% ipython --no-banner

In [1]: import numpy as np

In [2]: np.set_printoptions(precision=2, suppress=True, linewidth=140, floatmode="fixed")

In [3]: tidy = lambda a: np.round(a, 2) + 0

In [4]: feats = np.load("x.npy")

In [5]: tidy(feats)
Out[5]: 
array([[ 1.00,  0.00,  0.00,  0.00,  0.00,  0.00,  0.00,  0.00,  0.00,  0.00,  0.00,  0.00],
       [ 0.00,  1.00,  0.00,  0.00,  0.00,  0.00,  0.00,  0.00,  0.00,  0.00,  0.00,  0.00],
       [ 0.00,  0.00,  1.00,  0.00,  0.00,  0.00,  0.00,  0.00,  0.00,  0.00,  0.00,  0.00],
       [ 0.00,  0.00,  0.00, -0.50,  0.00,  0.00,  0.00,  0.00,  0.00,  0.00,  0.00, -0.87],
       [ 0.00,  0.00,  0.00,  0.00,  1.00,  0.00,  0.00,  0.00,  0.00,  0.00,  0.00,  0.00],
       [ 0.00,  0.00,  0.00,  0.00,  0.00,  1.00,  0.00,  0.00,  0.00,  0.00,  0.00,  0.00],
       [ 0.00,  0.00,  0.00,  0.00,  0.00,  0.00,  1.00,  0.00,  0.00,  0.00,  0.00,  0.00],
       [ 0.00,  0.00,  0.00,  0.00,  0.00,  0.00,  0.00,  1.00,  0.00,  0.00,  0.00,  0.00],
       [ 0.00,  0.00,  0.00,  0.00,  0.00,  0.00,  0.00,  0.00,  1.00,  0.00,  0.00,  0.00],
       [ 0.00,  0.00,  0.00,  0.00,  0.00,  0.00,  0.00,  0.00,  0.00,  1.00,  0.00,  0.00],
       [ 0.00,  0.00,  0.00,  0.00,  0.00,  0.00,  0.00,  0.00,  0.00,  0.00,  1.00,  0.00],
       [ 0.00,  0.00,  0.00,  0.87,  0.00,  0.00,  0.00,  0.00,  0.00,  0.00,  0.00, -0.50]])

In [6]: tidy(feats @ feats.T)
Out[6]: 
array([[1.00, 0.00, 0.00, 0.00, 0.00, 0.00, 0.00, 0.00, 0.00, 0.00, 0.00, 0.00],
       [0.00, 1.00, 0.00, 0.00, 0.00, 0.00, 0.00, 0.00, 0.00, 0.00, 0.00, 0.00],
       [0.00, 0.00, 1.00, 0.00, 0.00, 0.00, 0.00, 0.00, 0.00, 0.00, 0.00, 0.00],
       [0.00, 0.00, 0.00, 1.00, 0.00, 0.00, 0.00, 0.00, 0.00, 0.00, 0.00, 0.00],
       [0.00, 0.00, 0.00, 0.00, 1.00, 0.00, 0.00, 0.00, 0.00, 0.00, 0.00, 0.00],
       [0.00, 0.00, 0.00, 0.00, 0.00, 1.00, 0.00, 0.00, 0.00, 0.00, 0.00, 0.00],
       [0.00, 0.00, 0.00, 0.00, 0.00, 0.00, 1.00, 0.00, 0.00, 0.00, 0.00, 0.00],
       [0.00, 0.00, 0.00, 0.00, 0.00, 0.00, 0.00, 1.00, 0.00, 0.00, 0.00, 0.00],
       [0.00, 0.00, 0.00, 0.00, 0.00, 0.00, 0.00, 0.00, 1.00, 0.00, 0.00, 0.00],
       [0.00, 0.00, 0.00, 0.00, 0.00, 0.00, 0.00, 0.00, 0.00, 1.00, 0.00, 0.00],
       [0.00, 0.00, 0.00, 0.00, 0.00, 0.00, 0.00, 0.00, 0.00, 0.00, 1.00, 0.00],
       [0.00, 0.00, 0.00, 0.00, 0.00, 0.00, 0.00, 0.00, 0.00, 0.00, 0.00, 1.00]])

In [7]: tidy(np.linalg.pinv(feats))
Out[7]: 
array([[ 1.00,  0.00,  0.00,  0.00,  0.00,  0.00,  0.00,  0.00,  0.00,  0.00,  0.00,  0.00],
       [ 0.00,  1.00,  0.00,  0.00,  0.00,  0.00,  0.00,  0.00,  0.00,  0.00,  0.00,  0.00],
       [ 0.00,  0.00,  1.00,  0.00,  0.00,  0.00,  0.00,  0.00,  0.00,  0.00,  0.00,  0.00],
       [ 0.00,  0.00,  0.00, -0.50,  0.00,  0.00,  0.00,  0.00,  0.00,  0.00,  0.00,  0.87],
       [ 0.00,  0.00,  0.00,  0.00,  1.00,  0.00,  0.00,  0.00,  0.00,  0.00,  0.00,  0.00],
       [ 0.00,  0.00,  0.00,  0.00,  0.00,  1.00,  0.00,  0.00,  0.00,  0.00,  0.00,  0.00],
       [ 0.00,  0.00,  0.00,  0.00,  0.00,  0.00,  1.00,  0.00,  0.00,  0.00,  0.00,  0.00],
       [ 0.00,  0.00,  0.00,  0.00,  0.00,  0.00,  0.00,  1.00,  0.00,  0.00,  0.00,  0.00],
       [ 0.00,  0.00,  0.00,  0.00,  0.00,  0.00,  0.00,  0.00,  1.00,  0.00,  0.00,  0.00],
       [ 0.00,  0.00,  0.00,  0.00,  0.00,  0.00,  0.00,  0.00,  0.00,  1.00,  0.00,  0.00],
       [ 0.00,  0.00,  0.00,  0.00,  0.00,  0.00,  0.00,  0.00,  0.00,  0.00,  1.00,  0.00],
       [ 0.00,  0.00,  0.00, -0.87,  0.00,  0.00,  0.00,  0.00,  0.00,  0.00,  0.00, -0.50]])

In [8]: feats[:, 1] @ feats[:, 10]
Out[8]: np.float64(0.0)

In [9]: tidy(np.linalg.norm(feats, axis=0))
Out[9]: array([1.00, 1.00, 1.00, 1.00, 1.00, 1.00, 1.00, 1.00, 1.00, 1.00, 1.00, 1.00])

In [10]: rng = np.random.default_rng(94)

In [11]: idx = rng.permutation(12)

In [12]: idx
Out[12]: array([ 5,  7,  6,  8,  9,  0,  4, 10, 11,  2,  3,  1])

In [13]: other = feats[idx][:, idx]

In [14]: tidy(other)
Out[14]: 
array([[ 1.00,  0.00,  0.00,  0.00,  0.00,  0.00,  0.00,  0.00,  0.00,  0.00,  0.00,  0.00],
       [ 0.00,  1.00,  0.00,  0.00,  0.00,  0.00,  0.00,  0.00,  0.00,  0.00,  0.00,  0.00],
       [ 0.00,  0.00,  1.00,  0.00,  0.00,  0.00,  0.00,  0.00,  0.00,  0.00,  0.00,  0.00],
       [ 0.00,  0.00,  0.00,  1.00,  0.00,  0.00,  0.00,  0.00,  0.00,  0.00,  0.00,  0.00],
       [ 0.00,  0.00,  0.00,  0.00,  1.00,  0.00,  0.00,  0.00,  0.00,  0.00,  0.00,  0.00],
       [ 0.00,  0.00,  0.00,  0.00,  0.00,  1.00,  0.00,  0.00,  0.00,  0.00,  0.00,  0.00],
       [ 0.00,  0.00,  0.00,  0.00,  0.00,  0.00,  1.00,  0.00,  0.00,  0.00,  0.00,  0.00],
       [ 0.00,  0.00,  0.00,  0.00,  0.00,  0.00,  0.00,  1.00,  0.00,  0.00,  0.00,  0.00],
       [ 0.00,  0.00,  0.00,  0.00,  0.00,  0.00,  0.00,  0.00, -0.50,  0.00,  0.87,  0.00],
       [ 0.00,  0.00,  0.00,  0.00,  0.00,  0.00,  0.00,  0.00,  0.00,  1.00,  0.00,  0.00],
       [ 0.00,  0.00,  0.00,  0.00,  0.00,  0.00,  0.00,  0.00, -0.87,  0.00, -0.50,  0.00],
       [ 0.00,  0.00,  0.00,  0.00,  0.00,  0.00,  0.00,  0.00,  0.00,  0.00,  0.00,  1.00]])

In [15]: np.trace(other)
Out[15]: np.float64(9.0)

In [16]: tidy(np.diag(other))
Out[16]: array([ 1.00,  1.00,  1.00,  1.00,  1.00,  1.00,  1.00,  1.00, -0.50,  1.00, -0.50,  1.00])

In [17]: tidy(np.sort(np.abs(np.linalg.eigvals(other))))
Out[17]: array([1.00, 1.00, 1.00, 1.00, 1.00, 1.00, 1.00, 1.00, 1.00, 1.00, 1.00, 1.00])

In [18]: J = np.load("run2.npy")

In [19]: J
Out[19]: 
array([[-0.60, -0.70,  1.29],
       [ 0.10,  0.20, -0.18],
       [ 1.60, -0.20, -3.19],
       [ 0.00, -0.80, -0.01],
       [-0.20, -0.10,  0.49],
       [-0.80,  1.00,  1.56],
       [ 1.00,  1.20, -2.03],
       [ 2.70, -1.10, -5.39],
       [-0.30,  0.20,  0.58],
       [-0.20,  0.50,  0.36],
       [ 0.50, -0.20, -1.09],
       [ 0.70,  0.80, -1.41],
       [-0.40,  0.60,  0.78],
       [-1.50, -1.50,  3.06],
       [ 0.80,  1.30, -1.55],
       [-0.90,  0.70,  1.84],
       [-0.20, -2.20,  0.43],
       [-0.60,  0.70,  1.16],
       [-0.90,  0.10,  1.76],
       [-1.00,  1.10,  2.02],
       [-2.00, -1.20,  3.97],
       [-0.70, -0.90,  1.42],
       [ 0.00, -0.70,  0.02],
       [ 1.10, -0.80, -2.25],
       [-1.60,  1.40,  3.24],
       [ 0.20,  0.30, -0.37],
       [-0.10,  0.10,  0.13],
       [ 0.90,  0.60, -1.76],
       [ 0.50,  0.70, -1.01]])

In [20]: U, sv, Vt = np.linalg.svd(J)

In [21]: np.argmax(sv[:-1] / (sv[1:] + 1e-6)) + 1
Out[21]: np.int64(2)

In [22]: other = U[:, :2] @ np.diag(sv[:2]) @ Vt[:2]

In [23]: tidy(np.abs(J - other).max())
Out[23]: np.float64(0.04)
